$ ipython --no-banner

In [1]: import numpy as np

In [2]: import numpy.linalg as la

In [3]: np.set_printoptions(precision=2, suppress=True, linewidth=120, floatmode="fixed")

In [4]: feats = np.array([[0, -2, 2, 2], [0, 0, -1, 2], [0, 0, 0, 1], [0, 0, 0, 0]])

In [5]: feats.mean(axis=0)
Out[5]: array([ 0.00, -0.50,  0.25,  1.25])

In [6]: feats.shape
Out[6]: (4, 4)

In [7]: np.round(la.norm(feats), 2)
Out[7]: np.float64(4.24)

In [8]: la.matrix_rank(feats)
Out[8]: np.int64(3)

In [9]: np.unravel_index(np.abs(feats).argmax(), feats.shape)
Out[9]: (np.int64(0), np.int64(1))

In [10]: feats - feats[0]
Out[10]: 
array([[ 0,  0,  0,  0],
       [ 0,  2, -3,  0],
       [ 0,  2, -2, -1],
       [ 0,  2, -2, -2]])

In [11]: feats.sum(axis=1)
Out[11]: array([2, 1, 1, 0])

In [12]: r = la.matrix_rank(feats)

In [13]: r
Out[13]: np.int64(3)

In [14]: null = la.svd(feats)[2][r:].T

In [15]: la.matrix_rank(feats.T @ feats), la.matrix_rank(feats @ feats.T)
Out[15]: (np.int64(3), np.int64(3))

In [16]: null.shape
Out[16]: (4, 1)

In [17]: null @ null.T
Out[17]: 
array([[1.00, 0.00, 0.00, 0.00],
       [0.00, 0.00, 0.00, 0.00],
       [0.00, 0.00, 0.00, 0.00],
       [0.00, 0.00, 0.00, 0.00]])

In [18]: null[:, 0] / null[np.abs(null[:, 0]).round(6).argmax(), 0]
Out[18]: array([1.00, 0.00, 0.00, 0.00])

In [19]: hat = np.triu(np.array([[-1, -2, 3, 2], [1, 1, -1, -2], [-1, -3, 0, -1], [-3, -2, 3, 1]]), 1) + np.eye(4)

In [20]: M2 = hat @ feats @ la.inv(hat)

In [21]: np.round(la.det(M2), 2)
Out[21]: np.float64(0.0)

In [22]: np.poly(M2)
Out[22]: array([1.00, 0.00, 0.00, 0.00, 0.00])

In [23]: M2
Out[23]: 
array([[ 0.00, -2.00,  2.00, -1.00],
       [ 0.00,  0.00, -1.00,  0.00],
       [ 0.00,  0.00,  0.00,  1.00],
       [ 0.00,  0.00,  0.00,  0.00]])

In [24]: hat @ feats - feats @ hat
Out[24]: 
array([[ 0.00,  0.00,  0.00, -3.00],
       [ 0.00,  0.00,  0.00, -2.00],
       [ 0.00,  0.00,  0.00,  0.00],
       [ 0.00,  0.00,  0.00,  0.00]])
